In [1]: import numpy as np

In [2]: from numpy import linalg as LA

In [3]: np.set_printoptions(suppress=True, linewidth=100)

In [4]: W0 = np.load("run15.npy")

In [5]: W0
Out[5]: 
array([[ 0.6, -0.1, -3.5, -0.1, -0.9,  0.9, -1.1, -0.8],
       [-0.3, -0.3,  3. ,  0.4,  0.5,  0. ,  0. , -0.8],
       [-1.6, -1. ,  5. ,  0.9,  1. , -0.1,  1.8, -3. ],
       [ 0.9,  1.4,  4. ,  0.4, -1.2, -0.3, -1.1,  1. ],
       [ 1.3,  0.5,  1. , -0.1, -0.2,  2.2,  2. ,  1. ],
       [-0.5,  1.1, -2.5, -0.6, -0.6,  0.3,  1. ,  1.1],
       [-0.9,  0.2, -0.5, -0.5, -1.5,  0.6,  0.6,  2.2],
       [-1. ,  0.4,  2.5, -0.8, -1.4,  1.4,  0.6, -0.5],
       [-1.1,  0. ,  2.5, -0.7, -1.4, -0.1, -0.8,  0.9],
       [ 0.1, -0.3, -4. ,  2. , -1.5, -1. ,  0.4,  0.3],
       [-2. ,  1. ,  8. ,  0.8, -1.1, -0.3, -0.2,  0. ],
       [-1.1,  0.8,  0. , -1.1,  0.7, -0.1,  0.5, -0.9]])

In [6]: proj = W0 @ LA.solve(W0.T @ W0, W0.T)

In [7]: np.round(np.diag(proj), 1)
Out[7]: array([0.8, 0.2, 0.8, 0.8, 0.8, 0.5, 0.6, 0.6, 0.6, 0.9, 0.9, 0.6])

In [8]: np.round(LA.eigvalsh(proj), 1) + 0
Out[8]: array([0., 0., 0., 0., 1., 1., 1., 1., 1., 1., 1., 1.])

In [9]: round(float(np.trace(proj)), 1)
Out[9]: 8.0

In [10]: np.allclose(proj @ proj, proj)
Out[10]: True

In [11]: W0[4] @ W0[0]
Out[11]: np.float64(-3.6)

In [12]: round(float(LA.norm(W0, "nuc")), 1)
Out[12]: 34.1

In [13]: LA.norm(W0, axis=2)
AxisError: axis 2 is out of bounds for array of dimension 2


In [14]: round(LA.norm(W0, 2), 1)
Out[14]: np.float64(13.0)

In [15]: round(LA.norm(W0[4], 1), 1), round(float(LA.norm(W0[4], np.inf)), 1)
Out[15]: (np.float64(8.3), 2.2)

In [16]: vec = np.array([0, 1, 1, -1, 2, 2, 0, 3])

In [17]: a = np.maximum(W0 @ vec, 0)

In [18]: np.round(np.tanh(W0 @ vec), 1)
Out[18]: array([-1. ,  0.7, -1. ,  1. ,  1. ,  1. ,  1. ,  1. ,  1. , -1. ,  1. ,  0.4])

In [19]: W0 * (a > 1e-9)[:, None]
Out[19]: 
array([[ 0. , -0. , -0. , -0. , -0. ,  0. , -0. , -0. ],
       [-0.3, -0.3,  3. ,  0.4,  0.5,  0. ,  0. , -0.8],
       [-0. , -0. ,  0. ,  0. ,  0. , -0. ,  0. , -0. ],
       [ 0.9,  1.4,  4. ,  0.4, -1.2, -0.3, -1.1,  1. ],
       [ 1.3,  0.5,  1. , -0.1, -0.2,  2.2,  2. ,  1. ],
       [-0.5,  1.1, -2.5, -0.6, -0.6,  0.3,  1. ,  1.1],
       [-0.9,  0.2, -0.5, -0.5, -1.5,  0.6,  0.6,  2.2],
       [-1. ,  0.4,  2.5, -0.8, -1.4,  1.4,  0.6, -0.5],
       [-1.1,  0. ,  2.5, -0.7, -1.4, -0.1, -0.8,  0.9],
       [ 0. , -0. , -0. ,  0. , -0. , -0. ,  0. ,  0. ],
       [-2. ,  1. ,  8. ,  0.8, -1.1, -0.3, -0.2,  0. ],
       [-1.1,  0.8,  0. , -1.1,  0.7, -0.1,  0.5, -0.9]])

In [20]: np.flatnonzero(a > 1e-9)
Out[20]: array([ 1,  3,  4,  5,  6,  7,  8, 10, 11])

In [21]: np.round(W0.T @ a, 1)
Out[21]: array([ -6.7,  20.7,  80. ,  -2.1, -28.7,  22.1,  14.7,  27.1])

In [22]: vec = np.array([-3, -3, -2, -5, -2, 0, -2, 4])

In [23]: target = W0 @ vec

In [24]: np.round(LA.pinv(W0) @ W0, 1) + 0
Out[24]: 
array([[1., 0., 0., 0., 0., 0., 0., 0.],
       [0., 1., 0., 0., 0., 0., 0., 0.],
       [0., 0., 1., 0., 0., 0., 0., 0.],
       [0., 0., 0., 1., 0., 0., 0., 0.],
       [0., 0., 0., 0., 1., 0., 0., 0.],
       [0., 0., 0., 0., 0., 1., 0., 0.],
       [0., 0., 0., 0., 0., 0., 1., 0.],
       [0., 0., 0., 0., 0., 0., 0., 1.]])

In [25]: target.round(1)
Out[25]: array([  6.8, -10.4, -24.3,  -8.3,  -6.5,   9.8,  16.2,   0.4,   9.8,   2. , -14.4,   0.4])

In [26]: rng = np.random.default_rng(229)

In [27]: target = target + 0.1 * rng.normal(size=12)

In [28]: target.round(1)
Out[28]: array([  6.8, -10.3, -24.3,  -8.3,  -6.5,  10. ,  16.1,   0.4,   9.9,   1.8, -14.4,   0.3])

In [29]: b, *_ = LA.lstsq(W0, target)

In [30]: b.round(1) + 0
Out[30]: array([-3., -3., -2., -5., -2.,  0., -2.,  4.])

In [31]: vec = np.array([2, 1, 1, 1, -2, -2, 3, -3])

In [32]: target = W0 @ vec

In [33]: b, lr = np.zeros(8), 1 / LA.norm(W0, 2) ** 2

In [34]: for i in range(250):
    ...:     b -= lr * W0.T @ (W0 @ b - target)
    ...:     if i % 50 == 0: print(i, round(LA.norm(W0 @ b - target), 1))
    ...: 
0 12.3
50 2.8
100 1.9
150 1.6
200 1.4

In [35]: b.round(1)
Out[35]: array([ 1.2,  1.3,  0.9,  1.9, -1.2, -1. ,  2.4, -2.6])

In [36]: J = np.loadtxt("a.csv", delimiter=",")

In [37]: J
Out[37]: 
array([[-2.,  1.,  2., -2., -5.],
       [ 1., -2.,  0.,  4.,  3.],
       [ 2.,  0., -2., -5., -3.],
       [-2.,  4., -5.,  0.,  1.],
       [-5.,  3., -3.,  1.,  0.]])

In [38]: left, sigma, Vt = LA.svd(J, full_matrices=False)

In [39]: left.shape, sigma.shape, Vt.shape
Out[39]: ((5, 5), (5,), (5, 5))

In [40]: np.allclose(left * sigma @ Vt, J)
Out[40]: True

In [41]: (sigma > 1e-8).sum()
Out[41]: np.int64(5)

In [42]: np.round(Vt @ Vt.T, 1) + 0
Out[42]: 
array([[1., 0., 0., 0., 0.],
       [0., 1., 0., 0., 0.],
       [0., 0., 1., 0., 0.],
       [0., 0., 0., 1., 0.],
       [0., 0., 0., 0., 1.]])

In [43]: np.round(sigma / sigma[0], 1)
Out[43]: array([1. , 1. , 0.6, 0.1, 0.1])

In [44]: np.round(np.sqrt((sigma ** 2).sum()), 1), np.round(LA.norm(J), 1)
Out[44]: (np.float64(14.1), np.float64(14.1))

In [45]: sigma.round(1)
Out[45]: array([9.3, 9. , 5.4, 1.3, 1.1])

In [46]: F = np.load("dump.npy")

In [47]: F
Out[47]: 
array([[0, 3, 0, 3, 1, 1, 1],
       [0, 3, 1, 3, 3, 2, 2],
       [0, 0, 2, 3, 2, 2, 0],
       [0, 0, 0, 1, 3, 0, 2],
       [0, 0, 0, 0, 2, 3, 3],
       [0, 0, 0, 0, 0, 3, 0],
       [0, 0, 0, 0, 0, 0, 0]])

In [48]: left, sigma, Vt = LA.svd(F)

In [49]: np.argmax(sigma[:-1] / (sigma[1:] + 1e-6)) + 1
Out[49]: np.int64(6)

In [50]: sigma.round(1)
Out[50]: array([9.2, 4.2, 3.4, 2.8, 0.7, 0.6, 0. ])

In [51]: Y = left[:, :6] @ np.diag(sigma[:6]) @ Vt[:6]

In [52]: round(LA.norm(F - Y, 2), 1), sigma[6]
Out[52]: (np.float64(0.0), np.float64(0.0))

In [53]: LA.matrix_rank(F, rtol=0.05)
Out[53]: np.int64(6)

In [54]: np.round(LA.norm(F - Y) / LA.norm(F), 1)
Out[54]: np.float64(0.0)

In [55]: round(np.abs(F - Y).max(), 1)
Out[55]: np.float64(0.0)

In [56]: t = np.radians(179)

In [57]: r_ = np.eye(7)

In [58]: r_[4, 4] = r_[1, 1] = np.cos(t)

In [59]: r_[4, 1], r_[1, 4] = -np.sin(t), np.sin(t)

In [60]: r_.round(1) + 0
Out[60]: 
array([[ 1.,  0.,  0.,  0.,  0.,  0.,  0.],
       [ 0., -1.,  0.,  0.,  0.,  0.,  0.],
       [ 0.,  0.,  1.,  0.,  0.,  0.,  0.],
       [ 0.,  0.,  0.,  1.,  0.,  0.,  0.],
       [ 0.,  0.,  0.,  0., -1.,  0.,  0.],
       [ 0.,  0.,  0.,  0.,  0.,  1.,  0.],
       [ 0.,  0.,  0.,  0.,  0.,  0.,  1.]])

In [61]: Y = F @ r_.T

In [62]: np.round(np.abs(Y - F).max(axis=0), 1)
Out[62]: array([0. , 6. , 0. , 0. , 6.1, 0. , 0. ])

In [63]: np.round(LA.svd(F, compute_uv=False), 1), np.round(LA.svd(Y, compute_uv=False), 1)
Out[63]: 
(array([9.2, 4.2, 3.4, 2.8, 0.7, 0.6, 0. ]),
 array([9.2, 4.2, 3.4, 2.8, 0.7, 0.6, 0. ]))

In [64]: np.allclose(LA.norm(F, axis=1), LA.norm(Y, axis=1))
Out[64]: True

In [65]: E = np.load("layer0.npy")

In [66]: E.round(1) + 0
Out[66]: 
array([[-10.3,  28.7, -26.8, -32.1,   0.4, -37.2],
       [ -6.8,  16.3, -19.3, -22.3,   0.7, -23.1],
       [ -6.6,  15.5, -18.7, -21.6,   0.8, -22.2],
       [ -3.3,   4.1, -10.1, -11.2,   1. ,  -8.5],
       [ -2.6,   1.7,  -7.6,  -8.5,   1. ,  -5.3],
       [ -2.6,   1.6,  -7.6,  -8.4,   1. ,  -5.2],
       [ -1.7,  -0.5,  -4.5,  -5.1,   0.9,  -1.9],
       [ -1.2,  -1.2,  -2.7,  -3.2,   0.7,  -0.5],
       [ -1. ,  -1.2,  -2.1,  -2.5,   0.6,  -0.2],
       [ -0.9,  -1.2,  -1.7,  -2.1,   0.6,   0. ],
       [ -0.3,  -0.6,  -0.5,  -0.7,   0.2,   0.2],
       [ -0.2,  -0.3,  -0.2,  -0.3,   0.1,   0.1],
       [  0.2,   0.3,   0.1,   0.3,  -0.1,  -0.1],
       [  0.5,   0.8,   0.3,   0.7,  -0.3,  -0.4],
       [  0.7,   1.1,   0.4,   1. ,  -0.4,  -0.5],
       [  1.1,   1.6,   0.5,   1.3,  -0.7,  -0.8],
       [  1.5,   2.1,   0.5,   1.8,  -0.9,  -1.1],
       [  2.2,   2.6,   0.4,   2.3,  -1.2,  -1.4],
       [  2.2,   2.6,   0.4,   2.4,  -1.2,  -1.4],
       [  2.7,   2.9,   0.3,   2.7,  -1.4,  -1.5],
       [  2.8,   2.9,   0.3,   2.8,  -1.5,  -1.5],
       [  2.9,   3. ,   0.2,   2.9,  -1.5,  -1.6],
       [  3.6,   3.2,   0.1,   3.4,  -1.8,  -1.6],
       [  3.6,   3.2,   0. ,   3.4,  -1.8,  -1.6],
       [  9.3,   2. ,  -1.7,   7.8,  -3.7,   0.1],
       [ 14.2,  -1.3,  -3. ,  11.8,  -4.9,   3.5],
       [ 23.5, -10.4,  -5. ,  20. ,  -6.8,  12.5],
       [ 23.6, -10.5,  -5. ,  20.1,  -6.9,  12.7],
       [ 24.5, -11.5,  -5.1,  20.8,  -7. ,  13.6],
       [ 24.6, -11.6,  -5.2,  21. ,  -7. ,  13.7],
       [ 28.7, -16.4,  -5.8,  24.8,  -7.8,  18.4],
       [ 29.9, -17.9,  -6. ,  25.9,  -8. ,  19.9]])

In [67]: left, sigma, Vt = LA.svd(E)

In [68]: np.argmax(sigma[:-1] / (sigma[1:] + 1e-6)) + 1
Out[68]: np.int64(3)

In [69]: sigma.round(1) + 0
Out[69]: array([124.6,  54.8,  19.5,   0. ,   0. ,   0. ])

In [70]: Y = left[:, :3] @ np.diag(sigma[:3]) @ Vt[:3]

In [71]: LA.matrix_rank(E, rtol=0.05)
Out[71]: np.int64(3)

In [72]: np.round(LA.norm(E - Y, 2), 1), np.round(sigma[3], 1)
Out[72]: (np.float64(0.0), np.float64(0.0))

In [73]: np.round(np.abs(E - Y).max(), 1)
Out[73]: np.float64(0.0)

In [74]: LA.matrix_rank(Y)
Out[74]: np.int64(3)

In [75]: np.round(LA.norm(E - Y) / LA.norm(E), 1)
Out[75]: np.float64(0.0)

In [76]: idx = E[:, 0] > np.median(E[:, 0])

In [77]: u = E[idx].mean(axis=0) - E[~idx].mean(axis=0)

In [78]: u.round(1)
Out[78]: array([14.7, -7.6,  4.1, 18. , -4.4, 11.8])

In [79]: np.round((((E - E.mean(axis=0)) @ u > 0) == idx).mean(), 1)
Out[79]: np.float64(0.8)

In [80]: idx.astype(int)
Out[80]: 
array([0, 0, 0, 0, 0, 0, 0, 0, 0, 0, 0, 0, 0, 0, 0, 0, 1, 1, 1, 1, 1, 1, 1, 1, 1, 1, 1, 1, 1, 1, 1,
       1])

In [81]: np.argsort(-np.abs(u).round(6), kind="stable")
Out[81]: array([3, 0, 5, 1, 4, 2])

In [82]: M = np.array([[-2, -2, -1, -1, 1],
    ...:     [3, -1, -3, 1, 1],
    ...:     [2, -1, 3, -2, 3],
    ...:     [-3, 1, -3, 3, 0],
    ...:     [-3, -3, -1, 1, 3],
    ...:     [-2, -2, -2, -1, 2],
    ...:     [-1, 1, -3, -2, 1],
    ...:     [3, -1, -1, 1, -2],
    ...:     [2, -1, 1, 2, 2],
    ...:     [1, 0, 3, -2, 0],
    ...:     [1, 1, -2, -2, -1]])

In [83]: M[:, 3] = -1 * M[:, 0]

In [84]: M
Out[84]: 
array([[-2, -2, -1,  2,  1],
       [ 3, -1, -3, -3,  1],
       [ 2, -1,  3, -2,  3],
       [-3,  1, -3,  3,  0],
       [-3, -3, -1,  3,  3],
       [-2, -2, -2,  2,  2],
       [-1,  1, -3,  1,  1],
       [ 3, -1, -1, -3, -2],
       [ 2, -1,  1, -2,  2],
       [ 1,  0,  3, -1,  0],
       [ 1,  1, -2, -1, -1]])

In [85]: Y = np.c_[W0[:, :1] @ np.array([[-7]]), np.array([2, 3, 1, 5, 3, 4, 2, 2, 1, 5, 1, 3])]

In [86]: Y.round(1)
Out[86]: 
array([[-4.2,  2. ],
       [ 2.1,  3. ],
       [11.2,  1. ],
       [-6.3,  5. ],
       [-9.1,  3. ],
       [ 3.5,  4. ],
       [ 6.3,  2. ],
       [ 7. ,  2. ],
       [ 7.7,  1. ],
       [-0.7,  5. ],
       [14. ,  1. ],
       [ 7.7,  3. ]])

In [87]: np.round(LA.norm(LA.qr(W0)[0].T @ Y, axis=0) ** 2 / ((Y ** 2).sum(axis=0) + 1e-12), 1)
Out[87]: array([1. , 0.7])

In [88]: np.round(LA.norm(Y - W0 @ LA.lstsq(W0, Y)[0], axis=0), 1) + 0
Out[88]: array([0. , 5.7])

In [89]: vec = np.array([-9, -5])

In [90]: np.round(Y @ (2 * vec), 1)
Out[90]: 
array([  55.6,  -67.8, -211.6,   63.4,  133.8, -103. , -133.4, -146. , -148.6,  -37.4, -262. ,
       -168.6])

In [91]: LA.norm(Y @ vec) <= LA.norm(Y, 2) * LA.norm(vec) + 1e-9
Out[91]: np.True_

In [92]: vec @ Y
ValueError: matmul: Input operand 1 has a mismatch in its core dimension 0, with gufunc signature (n?,k),(k,m?)->(n?,m?) (size 12 is different from 2)
